$ ipython --no-banner

In [1]: import numpy as np

In [2]: np.set_printoptions(precision=2, suppress=True, linewidth=200)

In [3]: A = np.loadtxt("out15.csv", delimiter=",")

In [4]: print(A)
[[ 0.31 -0.95]
 [ 0.95  0.31]]

In [5]: x = np.array([4, 3])

In [6]: print(2 - np.linalg.matrix_rank(A - np.eye(2), tol=1e-8))
0

In [7]: print(round(np.linalg.det(A), 2))
1.0

In [8]: print(np.sort(np.abs(np.degrees(np.angle(np.linalg.eigvals(A))))))
[72. 72.]

In [9]: print(np.abs(np.linalg.eigvals(A)))
[1. 1.]

In [10]: print([p for p in range(1, 25) if np.allclose(np.linalg.matrix_power(A, p), np.eye(2))])
[5, 10, 15, 20]

In [11]: M = np.load("case11.npy")

In [12]: print(M)
[[ 1  0  0  0]
 [ 2  1  0  0]
 [ 0 -1  1  0]
 [ 2 -1  0  1]]

In [13]: r0 = np.array([0, 0, 0, 3])

In [14]: other = M + np.outer(r0, np.eye(4)[3])

In [15]: print(round(np.linalg.det(other) / np.linalg.det(M), 2), round(1 + np.linalg.solve(M, r0)[3], 2))
4.0 4.0

In [16]: print(other)
[[ 1.  0.  0.  0.]
 [ 2.  1.  0.  0.]
 [ 0. -1.  1.  0.]
 [ 2. -1.  0.  4.]]

In [17]: print(np.linalg.matrix_rank(np.linalg.inv(other) - np.linalg.inv(M), tol=1e-8))
1

In [18]: O = M.astype(float).copy()

In [19]: for j in range(4):
    ...:     O[:, j] -= O[:, :j] @ (O[:, :j].T @ O[:, j])
    ...:     O[:, j] /= np.linalg.norm(O[:, j])
    ...: 

In [20]: print(np.round(O.T @ O, 2) + 0)
[[1. 0. 0. 0.]
 [0. 1. 0. 0.]
 [0. 0. 1. 0.]
 [0. 0. 0. 1.]]

In [21]: E = np.load("a.npy")

In [22]: print(E)
[[ 1.57  0.02  1.81]
 [ 2.37  0.24  1.82]
 [ 1.87 -0.05  2.11]
 [ 1.93  0.28  1.72]
 [ 1.96  0.44  1.76]
 [ 2.35 -0.09  2.03]
 [ 0.42  2.73 -0.5 ]
 [-0.01  1.58  0.1 ]
 [ 0.24  2.61  0.22]
 [ 0.07  1.86  0.09]
 [-0.3   1.82 -0.54]
 [ 0.33  2.02  0.35]
 [ 1.61  1.37  2.13]
 [ 1.75  2.48  1.83]
 [ 1.96  1.71  2.18]
 [ 2.05  2.56  1.64]
 [ 2.32  1.81  2.04]
 [ 1.45  2.11  2.18]]

In [23]: D = np.linalg.norm(E[:, None] - E[None], axis=-1)

In [24]: print(D[14].round(6).argsort(kind="stable")[:4])
[14 16 12 17]
